$ python -q
>>> import numpy as np
>>> import numpy.linalg as la
>>> np.set_printoptions(suppress=True, linewidth=140)
>>> def rnd(a):
...     return np.round(a, 1) + 0
... 
>>> arr = np.array([[-3, -3], [-3, -3], [-3, 3], [-1, -2], [-2, -2], [-2, 2]])
>>> print(arr)
[[-3 -3]
 [-3 -3]
 [-3  3]
 [-1 -2]
 [-2 -2]
 [-2  2]]
>>> B = arr / np.sqrt((arr ** 2).mean(axis=1, keepdims=True))
>>> print(rnd(B[3]))
[-0.6 -1.3]
>>> B = np.c_[arr[:, :1] @ np.array([[0]]), np.array([-1, -3, -2, -3, 2, 0])]
>>> print(B)
[[ 0 -1]
 [ 0 -3]
 [ 0 -2]
 [ 0 -3]
 [ 0  2]
 [ 0  0]]
>>> print(la.matrix_rank(np.c_[arr, B]))
3
>>> print(rnd(la.lstsq(arr, B[:, 0])[0]))
[0. 0.]
>>> print(la.matrix_rank(B))
1
>>> print(rnd(la.norm(la.qr(arr)[0].T @ B, axis=0) ** 2 / ((B ** 2).sum(axis=0) + 1e-12)))
[0.  0.3]
>>> print(np.abs(np.diag(la.qr(B)[1])) > 1e-9)
[False  True]
>>> print(rnd(B @ la.pinv(B) @ B))
[[ 0. -1.]
 [ 0. -3.]
 [ 0. -2.]
 [ 0. -3.]
 [ 0.  2.]
 [ 0.  0.]]
>>> print(la.lstsq(B[:-1].T, B[-1])[2])
1
>>> vec = np.array([1, -2])
>>> y = arr @ vec
>>> print(rnd(la.pinv(arr) @ arr))
[[1. 0.]
 [0. 1.]]
>>> rng = np.random.default_rng(12273)
>>> y = y + 0.1 * rng.normal(size=6)
>>> print(rnd(y))
[ 3.   3.1 -9.   3.   2.1 -6.1]
>>> b, *_ = la.lstsq(arr, y)
>>> print(b.round())
[ 1. -2.]
>>> print(rnd(la.norm(y - arr @ b)))
0.1
>>> m1 = np.load("data.npy")
>>> print(m1)
[[-5.6  3.8  5.8]
 [ 0.2  0.5  0. ]
 [-2.3  1.7  2.7]
 [ 2.8 -1.8 -3.2]
 [ 0.4  0.4 -0.1]
 [ 0.5 -1.  -0.1]]
>>> hat = m1 @ la.solve(m1.T @ m1, m1.T)
>>> print(rnd(la.eigvalsh(hat)))
[0. 0. 0. 1. 1. 1.]
>>> print(rnd(hat))
[[ 0.7 -0.1  0.2 -0.3 -0.1 -0.2]
 [-0.1  0.4  0.1  0.   0.4 -0.1]
 [ 0.2  0.1  0.3 -0.3  0.2  0.2]
 [-0.3  0.  -0.3  0.3 -0.1 -0.3]
 [-0.1  0.4  0.2 -0.1  0.5  0. ]
 [-0.2 -0.1  0.2 -0.3  0.   0.8]]
>>> print(rnd(np.diag(hat)))
[0.7 0.4 0.3 0.3 0.5 0.8]
>>> print(np.allclose(hat @ hat, hat))
True
>>> data = np.array([[0, 1, 2, -1, -1],
...     [-3, 3, 0, 2, 0],
...     [-3, 3, -3, -1, 3],
...     [2, 0, -1, 2, -2],
...     [1, -3, 1, -3, 1],
...     [-1, 0, -1, -2, 0],
...     [0, 1, -2, 3, 3],
...     [3, -2, 2, -3, -1]])
>>> B = np.c_[data[:, :2] @ np.array([[-1, 5], [-1, 1]]), np.array([0, 0, 2, 0, 2, 1, 1, 3])]
>>> print(B)
[[ -1   1   0]
 [  0 -12   0]
 [  0 -12   2]
 [ -2  10   0]
 [  2   2   2]
 [  1  -5   1]
 [ -1   1   1]
 [ -1  13   3]]
>>> print(rnd(la.norm(B - data @ la.lstsq(data, B)[0], axis=0)))
[0.  0.  2.3]
>>> print(rnd(la.norm(la.qr(data)[0].T @ B, axis=0) ** 2 / ((B ** 2).sum(axis=0) + 1e-12)))
[1.  1.  0.7]
>>> vec = np.array([3, 1, 1, 2, 1])
>>> y = data @ vec
>>> print(rnd(la.solve(data.T @ data, data.T @ y)))
[3. 1. 1. 2. 1.]
>>> print(y)
[ 0 -2 -8  7 -4 -8  8  2]
>>> try:
...     la.solve(data, y)
... except la.LinAlgError as e:
...     print(repr(e))
... 
LinAlgError('Last 2 dimensions of the array must be square')
>>> y = y + 0.1 * rng.normal(size=8)
>>> print(rnd(y))
[-0.1 -2.1 -7.9  7.  -3.9 -7.9  8.1  1.9]
>>> b, *_ = la.lstsq(data, y)
>>> print(rnd(data.T @ (y - data @ b)))
[0. 0. 0. 0. 0.]
>>> print(rnd(la.norm(y - data @ b)))
0.1
>>> print([round(float(la.norm(la.solve(data.T @ data + lam * np.eye(5), data.T @ y))), 2) for lam in (0, 1, 10, 100)])
[3.95, 3.47, 2.2, 0.66]
>>> B = data + rng.integers(-2, 3, (8, 3)) @ rng.integers(-2, 3, (3, 5))
>>> print(B)
[[ 0  4  0 -1 -1]
 [ 1  1  4  4  2]
 [ 5  5 -2 -3 10]
 [ 2 -6  0 -4  1]
 [ 3  2  2  4 -1]
 [-3 -5 -2 -9  2]
 [ 2  3 -4  0  6]
 [ 9  1  4  0  2]]
>>> print(B - data)
[[ 0  3 -2  0  0]
 [ 4 -2  4  2  2]
 [ 8  2  1 -2  7]
 [ 0 -6  1 -6  3]
 [ 2  5  1  7 -2]
 [-2 -5 -1 -7  2]
 [ 2  2 -2 -3  3]
 [ 6  3  2  3  3]]
>>> print(la.matrix_rank(B - data, tol=1e-8))
3
>>> print(rnd(la.svd(B - data, compute_uv=False)))
[16.4 14.1  7.4  0.   0. ]
>>> hat = data @ la.solve(data.T @ data, data.T)
>>> print(rnd(la.eigvalsh(hat)))
[0. 0. 0. 1. 1. 1. 1. 1.]
>>> print(rnd(hat @ data[:, 4]))
[-1.  0.  3. -2.  1.  0.  3. -1.]
>>> print(rnd(np.trace(hat)))
5.0
>>> print(la.matrix_rank(np.eye(8) - hat))
3
>>> print(rnd(hat))
[[ 0.5  0.2  0.  -0.1 -0.2 -0.2 -0.1  0.3]
 [ 0.2  0.5  0.  -0.2 -0.2 -0.1 -0.1 -0.3]
 [ 0.   0.   0.9 -0.1 -0.1  0.3  0.1  0. ]
 [-0.1 -0.2 -0.1  0.7 -0.4  0.1  0.   0.1]
 [-0.2 -0.2 -0.1 -0.4  0.5  0.1  0.   0.1]
 [-0.2 -0.1  0.3  0.1  0.1  0.4 -0.3 -0.1]
 [-0.1 -0.1  0.1  0.   0.  -0.3  0.8  0. ]
 [ 0.3 -0.3  0.   0.1  0.1 -0.1  0.   0.6]]
>>> print(np.allclose(hat @ hat, hat))
True
>>> K = np.load("test10.npy")
>>> print(K)
[[0 0]
 [0 1]
 [0 1]
 [0 1]
 [0 1]
 [0 2]
 [0 2]
 [0 0]]
>>> vec = np.array([3, -1])
>>> h = np.maximum(K @ vec, 0)
>>> print(np.maximum(K @ (3 * vec), 0))
[0 0 0 0 0 0 0 0]
>>> print(np.flatnonzero(h > 1e-9))
[]
>>> F = np.array([[0, 0, 1, 0, 0, 0, 0],
...     [1, 0, 0, 0, 0, 0, 0],
...     [0, 0, 0, 0, 1, 0, 0],
...     [0, 1, 0, 0, 0, 0, 0],
...     [0, 0, 0, 0, 0, 1, 0],
...     [0, 0, 0, 1, 0, 0, 0],
...     [0, 0, 0, 0, 0, 0, 1]])
>>> vec = np.array([-2, -2, 0, 0, 0, 1, 0])
>>> print([p for p in range(1, 25) if np.allclose(la.matrix_power(F, p), np.eye(7))])
[6, 12, 18, 24]
>>> print(rnd(la.norm(vec)), rnd(la.norm(F @ vec)))
3.0 3.0
>>> print(rnd(la.det(F)))
-1.0
>>> print(rnd(la.inv(F)))
[[0. 1. 0. 0. 0. 0. 0.]
 [0. 0. 0. 1. 0. 0. 0.]
 [1. 0. 0. 0. 0. 0. 0.]
 [0. 0. 0. 0. 0. 1. 0.]
 [0. 0. 1. 0. 0. 0. 0.]
 [0. 0. 0. 0. 1. 0. 0.]
 [0. 0. 0. 0. 0. 0. 1.]]
